$ ipython --no-banner

In [1]: import numpy as np

In [2]: np.set_printoptions(suppress=True, linewidth=100)

In [3]: out = np.array([[1, 3], [1, 3], [1, 1]])

In [4]: J = np.kron(np.eye(3, dtype=int), out)

In [5]: J
Out[5]: 
array([[1, 3, 0, 0, 0, 0],
       [1, 3, 0, 0, 0, 0],
       [1, 1, 0, 0, 0, 0],
       [0, 0, 1, 3, 0, 0],
       [0, 0, 1, 3, 0, 0],
       [0, 0, 1, 1, 0, 0],
       [0, 0, 0, 0, 1, 3],
       [0, 0, 0, 0, 1, 3],
       [0, 0, 0, 0, 1, 1]])

In [6]: hat = J @ np.linalg.solve(J.T @ J, J.T)

In [7]: np.linalg.matrix_rank(np.eye(9) - hat)
Out[7]: np.int64(3)

In [8]: x0 = np.array([2, 2, 1, -2, -2, -3])

In [9]: y = J @ x0

In [10]: y
Out[10]: array([  8,   8,   4,  -5,  -5,  -1, -11, -11,  -5])

In [11]: np.round(np.linalg.solve(J.T @ J, J.T @ y), 1)
Out[11]: array([ 2.,  2.,  1., -2., -2., -3.])

In [12]: rng = np.random.default_rng(32862)

In [13]: y = y + 0.1 * rng.normal(size=9)

In [14]: y.round(1)
Out[14]: array([  7.8,   8.1,   3.8,  -5.1,  -5. ,  -1. , -11.2, -10.9,  -5. ])

In [15]: coef, *_ = np.linalg.lstsq(J, y)

In [16]: np.round(J.T @ (y - J @ coef), 1) + 0
Out[16]: array([0., 0., 0., 0., 0., 0.])

In [17]: coef.round()
Out[17]: array([ 2.,  2.,  1., -2., -2., -3.])

In [18]: np.round(np.linalg.norm(y - J @ coef), 1)
Out[18]: np.float64(0.3)

In [19]: coef.round(1)
Out[19]: array([ 1.8,  2. ,  1. , -2. , -2. , -3. ])

In [20]: t3 = np.stack([J, 3 * J, J[::-1]])

In [21]: t3.shape
Out[21]: (3, 9, 6)

In [22]: np.linalg.matrix_rank(t3)
Out[22]: array([6, 6, 6])

In [23]: np.linalg.matrix_rank(t3.reshape(3, -1))
Out[23]: np.int64(2)

In [24]: np.einsum("bij,cij->bc", t3, t3)
Out[24]: 
array([[ 66, 198,  18],
       [198, 594,  54],
       [ 18,  54,  66]])

In [25]: t3.sum(axis=0)
Out[25]: 
array([[ 4, 12,  0,  0,  1,  1],
       [ 4, 12,  0,  0,  1,  3],
       [ 4,  4,  0,  0,  1,  3],
       [ 0,  0,  5, 13,  0,  0],
       [ 0,  0,  5, 15,  0,  0],
       [ 0,  0,  5,  7,  0,  0],
       [ 1,  1,  0,  0,  4, 12],
       [ 1,  3,  0,  0,  4, 12],
       [ 1,  3,  0,  0,  4,  4]])

In [26]: K = np.loadtxt("arr.csv", delimiter=",")

In [27]: K
Out[27]: 
array([[  0.,  -5.,  -1.,  -5.,  -2.],
       [  0., -10.,  -2., -10.,  -4.],
       [  0., -10.,  -2., -10.,  -4.]])

In [28]: rank = np.linalg.matrix_rank(K)

In [29]: rank
Out[29]: np.int64(1)

In [30]: null = np.linalg.svd(K)[2][rank:].T

In [31]: null.shape
Out[31]: (5, 4)

In [32]: np.round(null @ null.T, 1) + 0
Out[32]: 
array([[ 1. ,  0. ,  0. ,  0. ,  0. ],
       [ 0. ,  0.5, -0.1, -0.5, -0.2],
       [ 0. , -0.1,  1. , -0.1,  0. ],
       [ 0. , -0.5, -0.1,  0.5, -0.2],
       [ 0. , -0.2,  0. , -0.2,  0.9]])

In [33]: np.linalg.matrix_rank(K.T @ K), np.linalg.matrix_rank(K @ K.T)
Out[33]: (np.int64(1), np.int64(1))

In [34]: [int(np.linalg.matrix_rank(K[:, :j + 1])) for j in range(5)]
Out[34]: [0, 1, 1, 1, 1]
